% ipython --no-banner

In [1]: import numpy as np

In [2]: from numpy import linalg as LA

In [3]: np.set_printoptions(suppress=True, linewidth=160)

In [4]: def rd(a):
   ...:     return np.round(a, 3) + 0
   ...: 

In [5]: rng = np.random.default_rng(5854)

In [6]: theta = rng.uniform(0, 2 * np.pi, 21)

In [7]: O, _ = LA.qr(np.array([[2.1, -0.3],
   ...:     [-0.3, 0.4],
   ...:     [0.1, -0.1],
   ...:     [1.6, 1.6],
   ...:     [2.0, -0.7],
   ...:     [1.1, 1.0]]))

In [8]: E = 5 * np.c_[np.cos(theta), np.sin(theta)] @ O.T

In [9]: rd(E)
Out[9]: 
array([[-3.287,  0.888, -0.257, -0.361, -3.616, -0.366],
       [ 2.459, -1.156,  0.31 , -2.247,  3.276, -1.319],
       [ 3.043, -1.079,  0.299, -0.98 ,  3.645, -0.493],
       [ 0.609, -0.94 ,  0.234, -3.904,  1.57 , -2.445],
       [ 1.985,  0.134, -0.006,  3.652,  1.406,  2.394],
       [ 2.811, -1.13 ,  0.309, -1.589,  3.523, -0.888],
       [-2.79 ,  1.133, -0.309,  1.635, -3.51 ,  0.918],
       [-3.251,  0.695, -0.21 , -1.296, -3.363, -0.956],
       [-2.997,  1.093, -0.302,  1.119, -3.625,  0.583],
       [ 1.477,  0.34 , -0.062,  3.945,  0.768,  2.558],
       [ 2.488, -0.107,  0.059,  3.165,  2.082,  2.107],
       [-3.138,  1.04 , -0.291,  0.64 , -3.675,  0.274],
       [-3.018,  1.087, -0.301,  1.056, -3.635,  0.543],
       [ 1.433,  0.356, -0.066,  3.964,  0.715,  2.568],
       [ 0.631,  0.625, -0.141,  4.14 , -0.228,  2.646],
       [-2.478,  0.102, -0.058, -3.177, -2.068, -2.114],
       [-2.083, -0.091, -0.006, -3.575, -1.534, -2.349],
       [ 2.883, -1.119,  0.307, -1.422,  3.565, -0.78 ],
       [ 0.209, -0.851,  0.207, -4.044,  1.152, -2.551],
       [ 1.311, -1.066,  0.273, -3.501,  2.268, -2.161],
       [ 1.097, -1.032,  0.262, -3.647,  2.06 , -2.262]])

In [10]: G = E.T @ E

In [11]: np.allclose(G, G.T)
Out[11]: True

In [12]: rd(LA.eigvalsh(G)[::-1])
Out[12]: array([290.856, 234.144,   0.   ,   0.   ,   0.   ,   0.   ])

In [13]: rd(LA.svd(E, compute_uv=False) ** 2)
Out[13]: array([290.856, 234.144,   0.   ,   0.   ,   0.   ,   0.   ])

In [14]: left, sigma, Vt = LA.svd(E)

In [15]: evecs = Vt[:(sigma > 1e-8).sum()]

In [16]: x = E[19] + 3 * E[1] + rng.integers(2) * np.eye(6)[2]

In [17]: rd(x)
Out[17]: array([  8.69 ,  -4.535,   1.204, -10.24 ,  12.096,  -6.118])

In [18]: LA.matrix_rank(np.vstack([E, x]))
Out[18]: np.int64(2)

In [19]: np.allclose(evecs.T @ evecs @ x, x)
Out[19]: True

In [20]: rd(LA.norm(x - evecs.T @ evecs @ x))
Out[20]: np.float64(0.0)
